$ python3 -q
>>> import numpy as np
>>> from numpy import linalg as LA
>>> np.set_printoptions(precision=2, suppress=True, linewidth=100)
>>> feats = np.loadtxt("a.csv", delimiter=",")
>>> feats
array([[ 0.11, -0.17,  0.07, -0.01, -0.2 ,  0.14],
       [-0.17,  0.88,  0.02,  0.27,  0.04,  0.05],
       [ 0.07,  0.02,  0.08,  0.05, -0.2 ,  0.16],
       [-0.01,  0.27,  0.05,  0.11, -0.09,  0.1 ],
       [-0.2 ,  0.04, -0.2 , -0.09,  0.52, -0.4 ],
       [ 0.14,  0.05,  0.16,  0.1 , -0.4 ,  0.31]])
>>> W1 = np.array([[2, 3], [4, 0], [3, -5], [-3, 2], [-3, 0], [-3, 0]])
>>> b = np.array([-1, 3])
>>> H = np.maximum(feats @ W1 + b, 0)
>>> LA.matrix_rank(H)
np.int64(2)
>>> H
array([[0.  , 2.94],
       [1.15, 2.9 ],
       [0.  , 2.92],
       [0.  , 2.92],
       [0.  , 3.21],
       [0.  , 2.83]])
>>> cent = np.array([[-5, 2], [0, 0]])
>>> W1 @ cent
array([[-10,   4],
       [-20,   8],
       [-15,   6],
       [ 15,  -6],
       [ 15,  -6],
       [ 15,  -6]])
>>> r = LA.matrix_rank(feats)
>>> r
np.int64(2)
>>> null = LA.svd(feats)[2][r:].T
>>> null.shape
(6, 4)
>>> [int(LA.matrix_rank(feats[:i])) for i in range(1, len(feats) + 1)]
[1, 2, 2, 2, 2, 2]
>>> [int(LA.matrix_rank(feats[:, :j + 1])) for j in range(6)]
[1, 2, 2, 2, 2, 2]
>>> LA.matrix_rank(feats.T @ feats), LA.matrix_rank(feats @ feats.T)
(np.int64(2), np.int64(2))
>>> np.round(feats @ null, 2) + 0
array([[0., 0., 0., 0.],
       [0., 0., 0., 0.],
       [0., 0., 0., 0.],
       [0., 0., 0., 0.],
       [0., 0., 0., 0.],
       [0., 0., 0., 0.]])
>>> rng = np.random.default_rng(545619)
>>> idx = rng.permutation(6)
>>> idx
array([1, 5, 0, 4, 3, 2])
>>> Y = feats[idx][:, idx]
>>> round(float(np.trace(Y)), 2)
2.0
>>> np.allclose(Y, feats)
False
>>> np.round(LA.det(Y), 2), round(float(LA.det(feats[idx])), 2)
(np.float64(-0.0), 0.0)
>>> Y
array([[ 0.88,  0.05, -0.17,  0.04,  0.27,  0.02],
       [ 0.05,  0.31,  0.14, -0.4 ,  0.1 ,  0.16],
       [-0.17,  0.14,  0.11, -0.2 , -0.01,  0.07],
       [ 0.04, -0.4 , -0.2 ,  0.52, -0.09, -0.2 ],
       [ 0.27,  0.1 , -0.01, -0.09,  0.11,  0.05],
       [ 0.02,  0.16,  0.07, -0.2 ,  0.05,  0.08]])
>>> m1 = np.load("dump.npy")
>>> m1.round(2) + 0
array([[-1.54,  0.  , -0.27, -0.12,  0.03,  0.32, -0.53],
       [ 0.  , -1.37,  0.32,  0.33,  0.49, -0.12,  0.18],
       [-0.27,  0.32, -0.86, -0.06,  0.13,  0.02,  0.34],
       [-0.12,  0.33, -0.06, -1.54,  0.27,  0.06,  0.49],
       [ 0.03,  0.49,  0.13,  0.27, -1.6 , -0.11,  0.1 ],
       [ 0.32, -0.12,  0.02,  0.06, -0.11, -1.12,  0.03],
       [-0.53,  0.18,  0.34,  0.49,  0.1 ,  0.03, -0.96]])
>>> U, sv, vt = LA.svd(m1)
>>> np.argmax(sv[:-1] / (sv[1:] + 1e-6)) + 1
np.int64(6)
>>> Y = U[:, :6] @ np.diag(sv[:6]) @ vt[:6]
>>> round(float(LA.norm(m1 - Y, 2)), 2), round(float(sv[6]), 2)
(0.0, 0.0)
>>> LA.matrix_rank(m1, rtol=0.05)
np.int64(6)
>>> np.round(np.abs(m1 - Y).max(), 2)
np.float64(0.0)
>>> J = np.array([[3.05, 2.0, 2.0, 2.0, 0.0],
...     [0.0, 1.05, 2.0, 0.0, 0.0],
...     [2.0, 2.0, 2.05, 1.0, 1.0],
...     [0.0, 0.0, 3.0, 1.05, 3.0],
...     [3.0, 2.0, 2.0, 2.0, 0.05]])
>>> x = np.array([8, 2, 4, 2, 0, 4])
>>> feats @ np.eye(6)[0]
array([ 0.11, -0.17,  0.07, -0.01, -0.2 ,  0.14])
>>> (feats @ x).argmax()
np.int64(5)
>>> feats @ np.ones(6)
array([-0.07,  1.09,  0.18,  0.41, -0.33,  0.36])
>>> (feats * x).sum(axis=1)
array([ 1.31,  1.2 ,  1.64,  1.22, -4.11,  3.28])
>>> np.einsum("ij,j->i", feats, x)
array([ 1.31,  1.2 ,  1.64,  1.22, -4.11,  3.28])
>>> feats @ x
array([ 1.31,  1.2 ,  1.64,  1.22, -4.11,  3.28])
>>> Y = np.array([[0, -2, -2], [3, 1, -1]])
>>> cent = np.kron(Y, J)
>>> cent
array([[ 0.  ,  0.  ,  0.  ,  0.  ,  0.  , -6.1 , -4.  , -4.  , -4.  , -0.  , -6.1 , -4.  , -4.  ,
        -4.  , -0.  ],
       [ 0.  ,  0.  ,  0.  ,  0.  ,  0.  , -0.  , -2.1 , -4.  , -0.  , -0.  , -0.  , -2.1 , -4.  ,
        -0.  , -0.  ],
       [ 0.  ,  0.  ,  0.  ,  0.  ,  0.  , -4.  , -4.  , -4.1 , -2.  , -2.  , -4.  , -4.  , -4.1 ,
        -2.  , -2.  ],
       [ 0.  ,  0.  ,  0.  ,  0.  ,  0.  , -0.  , -0.  , -6.  , -2.1 , -6.  , -0.  , -0.  , -6.  ,
        -2.1 , -6.  ],
       [ 0.  ,  0.  ,  0.  ,  0.  ,  0.  , -6.  , -4.  , -4.  , -4.  , -0.1 , -6.  , -4.  , -4.  ,
        -4.  , -0.1 ],
       [ 9.15,  6.  ,  6.  ,  6.  ,  0.  ,  3.05,  2.  ,  2.  ,  2.  ,  0.  , -3.05, -2.  , -2.  ,
        -2.  , -0.  ],
       [ 0.  ,  3.15,  6.  ,  0.  ,  0.  ,  0.  ,  1.05,  2.  ,  0.  ,  0.  , -0.  , -1.05, -2.  ,
        -0.  , -0.  ],
       [ 6.  ,  6.  ,  6.15,  3.  ,  3.  ,  2.  ,  2.  ,  2.05,  1.  ,  1.  , -2.  , -2.  , -2.05,
        -1.  , -1.  ],
       [ 0.  ,  0.  ,  9.  ,  3.15,  9.  ,  0.  ,  0.  ,  3.  ,  1.05,  3.  , -0.  , -0.  , -3.  ,
        -1.05, -3.  ],
       [ 9.  ,  6.  ,  6.  ,  6.  ,  0.15,  3.  ,  2.  ,  2.  ,  2.  ,  0.05, -3.  , -2.  , -2.  ,
        -2.  , -0.05]])
>>> round(float(LA.norm(cent, 2)), 2), np.round(LA.norm(Y, 2) * LA.norm(J, 2), 2)
(26.34, np.float64(26.34))
>>> arr = np.load("test4.npy")
>>> arr
array([[ 1, -2, -1,  2, -1,  2,  0, -3,  2, -2, -3],
       [-3,  2,  3,  0, -3, -2,  0, -1,  1,  3, -2],
       [-1,  2, -1,  2,  2,  3, -3,  1,  3, -3,  3],
       [ 1, -3, -1,  3, -2,  3, -3,  2, -2,  0,  0],
       [-1, -3,  1,  3, -2,  3,  2,  1, -1, -3, -3],
       [ 3,  1,  2,  2,  1, -2,  0, -3,  3,  3,  3],
       [ 0, -1, -1, -2,  1,  1,  3,  2, -2, -2,  3],
       [-1,  1,  2, -1, -2,  1,  3,  3,  0,  2,  2],
       [ 1, -1,  1, -3,  0, -3,  3,  2, -3, -2,  1],
       [ 0,  3, -1, -2,  1, -3,  3,  0,  3,  0, -1],
       [ 0, -3,  2,  3, -3,  2,  0, -2,  3,  1,  1],
       [ 3,  1,  3,  1, -2, -2,  1,  2,  0,  0,  2],
       [ 3,  1,  2,  2,  1, -2,  0, -3,  3,  3,  3]])
>>> th = np.radians(30)
>>> R = np.eye(11)
>>> R[6, 6] = R[0, 0] = np.cos(th)
>>> R[6, 0], R[0, 6] = -np.sin(th), np.sin(th)
>>> R
array([[ 0.87,  0.  ,  0.  ,  0.  ,  0.  ,  0.  ,  0.5 ,  0.  ,  0.  ,  0.  ,  0.  ],
       [ 0.  ,  1.  ,  0.  ,  0.  ,  0.  ,  0.  ,  0.  ,  0.  ,  0.  ,  0.  ,  0.  ],
       [ 0.  ,  0.  ,  1.  ,  0.  ,  0.  ,  0.  ,  0.  ,  0.  ,  0.  ,  0.  ,  0.  ],
       [ 0.  ,  0.  ,  0.  ,  1.  ,  0.  ,  0.  ,  0.  ,  0.  ,  0.  ,  0.  ,  0.  ],
       [ 0.  ,  0.  ,  0.  ,  0.  ,  1.  ,  0.  ,  0.  ,  0.  ,  0.  ,  0.  ,  0.  ],
       [ 0.  ,  0.  ,  0.  ,  0.  ,  0.  ,  1.  ,  0.  ,  0.  ,  0.  ,  0.  ,  0.  ],
       [-0.5 ,  0.  ,  0.  ,  0.  ,  0.  ,  0.  ,  0.87,  0.  ,  0.  ,  0.  ,  0.  ],
       [ 0.  ,  0.  ,  0.  ,  0.  ,  0.  ,  0.  ,  0.  ,  1.  ,  0.  ,  0.  ,  0.  ],
       [ 0.  ,  0.  ,  0.  ,  0.  ,  0.  ,  0.  ,  0.  ,  0.  ,  1.  ,  0.  ,  0.  ],
       [ 0.  ,  0.  ,  0.  ,  0.  ,  0.  ,  0.  ,  0.  ,  0.  ,  0.  ,  1.  ,  0.  ],
       [ 0.  ,  0.  ,  0.  ,  0.  ,  0.  ,  0.  ,  0.  ,  0.  ,  0.  ,  0.  ,  1.  ]])
>>> Y = arr @ R.T
>>> np.abs(Y - arr).max(axis=0)
array([1.63, 0.  , 0.  , 0.  , 0.  , 0.  , 1.63, 0.  , 0.  , 0.  , 0.  ])
>>> round(LA.det(R), 2), round(np.trace(R), 2)
(np.float64(1.0), np.float64(10.73))
>>> C2 = arr.T @ arr
>>> LA.matrix_rank(C2)
np.int64(11)
>>> np.diag(C2)
array([42, 54, 41, 62, 43, 71, 59, 59, 68, 62, 69])
>>> np.trace(C2), (arr ** 2).sum()
(np.int64(630), np.int64(630))
>>> np.allclose(C2, C2.T)
True
>>> LA.svd(arr, compute_uv=False) ** 2
array([178.37, 155.19,  89.26,  78.78,  49.31,  41.42,  20.27,   9.58,   5.46,   1.83,   0.53])
>>> C2
array([[ 42,  -3,   9,  13,   8, -17,   1, -13,  10,   9,  26],
       [ -3,  54,   6, -24,  21, -38,   4,  -2,  24,  22,  17],
       [  9,   6,  41,  12, -24, -20,  14,  -6,  13,  29,  14],
       [ 13, -24,  12,  62, -19,  36, -32, -24,  29,   4,  -1],
       [  8,  21, -24, -19,  43, -12,  -6,  -6,   5, -10,  18],
       [-17, -38, -20,  36, -12,  71, -26,  11,  -6, -32, -11],
       [  1,   4,  14, -32,  -6, -26,  59,  16, -11,  -3,   2],
       [-13,  -2,  -6, -24,  -6,  11,  16,  59, -43, -25,   9],
       [ 10,  24,  13,  29,   5,  -6, -11, -43,  68,  24,  13],
       [  9,  22,  29,   4, -10, -32,  -3, -25,  24,  62,  15],
       [ 26,  17,  14,  -1,  18, -11,   2,   9,  13,  15,  69]])
>>> LA.eigvalsh(C2)[::-1]
array([178.37, 155.19,  89.26,  78.78,  49.31,  41.42,  20.27,   9.58,   5.46,   1.83,   0.53])
>>> x = np.array([-1, 1, 2, 2, 0, -1, 1, 0, -2, 1, -1])
>>> y = arr @ x
>>> np.round(LA.lstsq(arr, y)[0], 2) + 0
array([-1.,  1.,  2.,  2.,  0., -1.,  1.,  0., -2.,  1., -1.])
>>> y = y + 0.3 * rng.normal(size=13)
>>> y
array([ -6.15,  15.98, -12.99,  -2.62,   7.37,   2.06,  -5.77,   6.24,   3.05,  -1.79,  -1.  ,
         7.  ,   1.85])
>>> b, *_ = LA.lstsq(arr, y)
>>> [round(float(LA.norm(LA.solve(arr.T @ arr + lam * np.eye(11), arr.T @ y))), 2) for lam in (0, 1, 10, 100)]
[4.3, 3.85, 2.65, 1.22]
>>> b.round()
array([-1.,  1.,  2.,  2.,  0., -1.,  1.,  0., -2.,  1., -1.])
>>> b
array([-1.03,  0.98,  2.15,  1.97,  0.15, -0.94,  1.07,  0.04, -1.96,  1.  , -1.05])
>>> K = np.load("out14.npy")
>>> K
array([[2, 4, 2, 4],
       [0, 6, 0, 6],
       [2, 4, 2, 4],
       [0, 6, 0, 6]])
>>> hat = np.triu(np.array([[4, 1, 5, 3], [1, 4, 6, 8], [8, 9, 9, 0], [5, 7, 6, 3]]), 1) + np.eye(4)
>>> Y = hat @ K @ LA.inv(hat)
>>> np.round(LA.det(Y), 2)
np.float64(-0.0)
>>> hat @ K - K @ hat
array([[ 10.,  42., -24.,   6.],
       [ 12.,  72., -24.,  24.],
       [  0.,  -2., -34., -38.],
       [  0.,   0., -36., -48.]])
>>> mat = np.load("mat.npy")
>>> mat
array([[ -1,  -1,  -1,  -1,  -1,  -1,  -1,  -1,  -1,  -1,  -1],
       [ -1,  -2,  -2,  -2,  -2,  -2,  -2,  -2,  -2,  -2,  -2],
       [ -1,  -2,  -3,  -3,  -3,  -3,  -3,  -3,  -3,  -3,  -3],
       [ -1,  -2,  -3,  -4,  -4,  -4,  -4,  -4,  -4,  -4,  -4],
       [ -1,  -2,  -3,  -4,  -5,  -5,  -5,  -5,  -5,  -5,  -5],
       [ -1,  -2,  -3,  -4,  -5,  -6,  -6,  -6,  -6,  -6,  -6],
       [ -1,  -2,  -3,  -4,  -5,  -6,  -7,  -7,  -7,  -7,  -7],
       [ -1,  -2,  -3,  -4,  -5,  -6,  -7,  -8,  -8,  -8,  -8],
       [ -1,  -2,  -3,  -4,  -5,  -6,  -7,  -8,  -9,  -9,  -9],
       [ -1,  -2,  -3,  -4,  -5,  -6,  -7,  -8,  -9, -10, -10],
       [ -1,  -2,  -3,  -4,  -5,  -6,  -7,  -8,  -9, -10, -11]])
>>> Y = LA.inv(mat)
>>> LA.det(mat) * Y
array([[ 2., -1.,  0.,  0.,  0.,  0.,  0.,  0.,  0.,  0.,  0.],
       [-1.,  2., -1.,  0.,  0.,  0.,  0.,  0.,  0.,  0.,  0.],
       [ 0., -1.,  2., -1.,  0.,  0.,  0.,  0.,  0.,  0.,  0.],
       [ 0.,  0., -1.,  2., -1.,  0.,  0.,  0.,  0.,  0.,  0.],
       [ 0.,  0.,  0., -1.,  2., -1.,  0.,  0.,  0.,  0.,  0.],
       [ 0.,  0.,  0.,  0., -1.,  2., -1.,  0.,  0.,  0.,  0.],
       [ 0.,  0.,  0.,  0.,  0., -1.,  2., -1.,  0.,  0.,  0.],
       [ 0.,  0.,  0.,  0.,  0.,  0., -1.,  2., -1.,  0.,  0.],
       [ 0.,  0.,  0.,  0.,  0.,  0.,  0., -1.,  2., -1.,  0.],
       [ 0.,  0.,  0.,  0.,  0.,  0.,  0.,  0., -1.,  2., -1.],
       [ 0.,  0.,  0.,  0.,  0.,  0.,  0.,  0.,  0., -1.,  1.]])
>>> LA.inv(Y)
array([[ -1.,  -1.,  -1.,  -1.,  -1.,  -1.,  -1.,  -1.,  -1.,  -1.,  -1.],
       [ -1.,  -2.,  -2.,  -2.,  -2.,  -2.,  -2.,  -2.,  -2.,  -2.,  -2.],
       [ -1.,  -2.,  -3.,  -3.,  -3.,  -3.,  -3.,  -3.,  -3.,  -3.,  -3.],
       [ -1.,  -2.,  -3.,  -4.,  -4.,  -4.,  -4.,  -4.,  -4.,  -4.,  -4.],
       [ -1.,  -2.,  -3.,  -4.,  -5.,  -5.,  -5.,  -5.,  -5.,  -5.,  -5.],
       [ -1.,  -2.,  -3.,  -4.,  -5.,  -6.,  -6.,  -6.,  -6.,  -6.,  -6.],
       [ -1.,  -2.,  -3.,  -4.,  -5.,  -6.,  -7.,  -7.,  -7.,  -7.,  -7.],
       [ -1.,  -2.,  -3.,  -4.,  -5.,  -6.,  -7.,  -8.,  -8.,  -8.,  -8.],
       [ -1.,  -2.,  -3.,  -4.,  -5.,  -6.,  -7.,  -8.,  -9.,  -9.,  -9.],
       [ -1.,  -2.,  -3.,  -4.,  -5.,  -6.,  -7.,  -8.,  -9., -10., -10.],
       [ -1.,  -2.,  -3.,  -4.,  -5.,  -6.,  -7.,  -8.,  -9., -10., -11.]])
>>> np.allclose(Y, mat.T)
False
>>> (np.abs(Y) > 1e-9).astype(int)
array([[1, 1, 0, 0, 0, 0, 0, 0, 0, 0, 0],
       [1, 1, 1, 0, 0, 0, 0, 0, 0, 0, 0],
       [0, 1, 1, 1, 0, 0, 0, 0, 0, 0, 0],
       [0, 0, 1, 1, 1, 0, 0, 0, 0, 0, 0],
       [0, 0, 0, 1, 1, 1, 0, 0, 0, 0, 0],
       [0, 0, 0, 0, 1, 1, 1, 0, 0, 0, 0],
       [0, 0, 0, 0, 0, 1, 1, 1, 0, 0, 0],
       [0, 0, 0, 0, 0, 0, 1, 1, 1, 0, 0],
       [0, 0, 0, 0, 0, 0, 0, 1, 1, 1, 0],
       [0, 0, 0, 0, 0, 0, 0, 0, 1, 1, 1],
       [0, 0, 0, 0, 0, 0, 0, 0, 0, 1, 1]])
>>> np.round(LA.det(mat) * LA.det(Y), 2)
np.float64(1.0)
